>>> import numpy as np
>>> np.set_printoptions(precision=2, suppress=True, linewidth=120, floatmode="fixed")
>>> def rd(a):
...     return np.round(a, 2) + 0
... 
>>> M = np.loadtxt("sample13.csv", delimiter=",")
>>> M
array([[ 3.00, -8.00, -2.00,  8.00],
       [-8.00,  3.00, -8.00, -2.00],
       [-2.00, -8.00,  3.00, -8.00],
       [ 8.00, -2.00, -8.00,  3.00]])
>>> # symmetric, so the eigenvalues are real
>>> vals, evecs = np.linalg.eig(M)
>>> rd(np.sort(np.linalg.eigvals(np.linalg.inv(M))))
array([-0.14, -0.10,  0.06,  0.08])
>>> rd(vals)
array([-9.81, -7.00, 15.81, 13.00])
>>> rd(np.sort(np.linalg.eigvals(M.T)))
array([-9.81, -7.00, 13.00, 15.81])
>>> rd(np.sort(np.linalg.eigvals(M @ M)))
array([ 49.00,  96.16, 169.00, 249.84])
>>> vals, evecs = np.linalg.eigh(M)
>>> x = np.array([1, 2, -2, 2])
>>> rd(x @ M @ x / (x @ x)), rd(vals[0]), rd(vals[-1])
(np.float64(12.23), np.float64(-9.81), np.float64(15.81))
>>> x @ M @ x
np.float64(159.0)
>>> rd(evecs * np.maximum(vals, 0) @ evecs.T)
array([[ 7.07, -5.04, -1.14,  5.77],
       [-5.04,  7.33, -4.37, -1.14],
       [-1.14, -4.37,  7.33, -5.04],
       [ 5.77, -1.14, -5.04,  7.07]])
>>> rd(np.linalg.eigvalsh(M[1:, 1:]))
array([-9.36,  5.00, 13.36])
>>> (np.sign(evecs[:, -1].round(6)) == np.sign(evecs[0, -1].round(6))).astype(int)
array([1, 0, 0, 1])
>>> rd(evecs * np.abs(vals) @ evecs.T)
array([[11.14, -2.07, -0.27,  3.54],
       [-2.07, 11.67, -0.73, -0.27],
       [-0.27, -0.73, 11.67, -2.07],
       [ 3.54, -0.27, -2.07, 11.14]])
>>> Y = M / np.sqrt((M ** 2).mean(axis=1, keepdims=True))
>>> M - M.mean(axis=1, keepdims=True)
array([[ 2.75, -8.25, -2.25,  7.75],
       [-4.25,  6.75, -4.25,  1.75],
       [ 1.75, -4.25,  6.75, -4.25],
       [ 7.75, -2.25, -8.25,  2.75]])
>>> np.linalg.matrix_rank(Y) == np.linalg.matrix_rank(M)
np.True_
>>> np.linalg.matrix_rank(M - M.mean(axis=1, keepdims=True))
np.int64(3)
>>> rng = np.random.default_rng(255)
>>> K = rng.normal(size=(17, 5))
>>> K = 10 * K / np.linalg.norm(K, axis=1, keepdims=True)
>>> rd(K)
array([[ 4.08, -5.02,  1.56, -6.12,  4.27],
       [ 1.68, -0.62, -4.74,  4.17, -7.55],
       [ 8.09,  1.28,  2.24,  5.00, -1.73],
       [ 5.09,  0.89,  4.58, -4.44, -5.71],
       [-2.93, -3.07,  1.01,  3.66,  8.22],
       [-5.35,  0.86,  7.28,  0.93, -4.09],
       [-3.55,  4.66, -5.16,  1.69, -6.01],
       [-4.23, -7.14,  0.62,  4.73, -2.88],
       [-2.26,  7.83, -1.67,  4.40, -3.39],
       [ 0.56, -9.91,  1.04, -0.22,  0.61],
       [-3.52,  1.32, -2.46, -8.72,  1.93],
       [ 3.92, -7.62,  0.42, -4.70,  2.07],
       [-4.25, -1.75, -4.29,  3.84, -6.76],
       [-5.71, -4.55,  0.76, -6.50, -1.96],
       [-0.73,  6.13,  7.06,  3.47, -0.03],
       [-5.46,  6.93, -3.16,  2.97, -1.83],
       [-1.41,  4.24,  5.55, -4.91, -5.00]])
>>> x = np.array([0, 0, 2, 1, 2])
>>> rhs = K @ x
>>> rd(np.linalg.pinv(K) @ K)
array([[1.00, 0.00, 0.00, 0.00, 0.00],
       [0.00, 1.00, 0.00, 0.00, 0.00],
       [0.00, 0.00, 1.00, 0.00, 0.00],
       [0.00, 0.00, 0.00, 1.00, 0.00],
       [0.00, 0.00, 0.00, 0.00, 1.00]])
>>> rd(np.linalg.lstsq(K, rhs)[0])
array([0.00, 0.00, 2.00, 1.00, 2.00])
>>> rhs = rhs + 0.05 * rng.normal(size=17)
>>> rd(rhs)
array([  5.57, -20.44,   6.02,  -6.63,  22.24,   7.36, -20.72,   0.19,  -5.67,   3.11,  -9.82,   0.35, -18.30,  -8.93,
        17.47,  -7.03,  -3.84])
>>> coef, *_ = np.linalg.lstsq(K, rhs)
>>> coef.round()
array([ 0.00, -0.00,  2.00,  1.00,  2.00])
>>> rd(K.T @ (rhs - K @ coef))
array([0.00, 0.00, 0.00, 0.00, 0.00])
>>> rd(np.linalg.norm(rhs - K @ coef))
np.float64(0.16)
>>> Ac = K - K.mean(axis=0)
>>> evecs = np.linalg.svd(Ac)[2][:1]
>>> Y = Ac - Ac @ evecs.T @ evecs
>>> rd(Y.std(axis=0))
array([3.77, 2.83, 3.67, 3.65, 3.18])
>>> rd(np.linalg.norm(Y) / np.linalg.norm(Ac))
np.float64(0.79)
>>> rd((Ac @ evecs.T).std(axis=0))
array([6.04])
>>> J = np.loadtxt("arr.csv", delimiter=",")
>>> J
array([[ 1.80,  1.84, -1.52,  1.74,  0.06,  1.61, -0.71],
       [-2.38, -2.44,  2.14, -3.00, -0.09, -2.41,  0.76],
       [ 2.55,  2.48, -2.11,  3.14, -0.06,  2.30, -0.95],
       [ 0.78,  0.74, -0.82,  1.03,  0.17,  1.00, -0.14],
       [ 2.48,  2.44, -2.13,  3.07,  0.17,  2.36, -0.93],
       [ 0.62,  0.78, -0.87,  1.00, -0.13,  0.86, -0.21],
       [ 2.42,  2.44, -2.23,  3.15, -0.13,  2.61, -1.04],
       [-2.34, -2.47,  2.24, -3.15, -0.03, -2.34,  0.81],
       [-1.51, -1.58,  1.57, -1.98,  0.04, -1.69,  0.44],
       [-0.16,  0.03,  0.00, -0.07,  0.00, -0.02, -0.04],
       [ 0.10,  0.09, -0.02, -0.16,  0.02, -0.07,  0.16],
       [ 0.07, -0.02,  0.09, -0.05, -0.06,  0.06,  0.14],
       [ 0.77,  0.81, -0.83,  1.11, -0.13,  0.98, -0.28],
       [ 2.42,  2.32, -2.25,  3.12, -0.02,  2.47, -0.95],
       [ 2.38,  2.50, -2.04,  2.78, -0.02,  2.24, -0.80],
       [-1.60, -1.65,  1.53, -1.99, -0.07, -1.56,  0.57],
       [-1.73, -1.56,  1.27, -1.93,  0.11, -1.51,  0.70],
       [-2.57, -2.37,  1.93, -2.95, -0.03, -2.32,  0.83]])
>>> dist = np.linalg.norm(J[:, None] - J[None], axis=-1)
>>> dist.mean(axis=1).argmax()
np.int64(7)
>>> np.flatnonzero(dist[3] < dist.mean() / 2)
array([ 0,  3,  5,  9, 10, 11, 12])
>>> dist[3].round(6).argsort(kind="stable")[:4]
array([ 3, 12,  5,  0])
>>> rd(dist[:5, :5])
array([[ 0.00,  9.49,  1.96,  1.99,  1.89],
       [ 9.49,  0.00, 11.37,  7.59, 11.32],
       [ 1.96, 11.37,  0.00,  3.83,  0.26],
       [ 1.99,  7.59,  3.83,  0.00,  3.76],
       [ 1.89, 11.32,  0.26,  3.76,  0.00]])
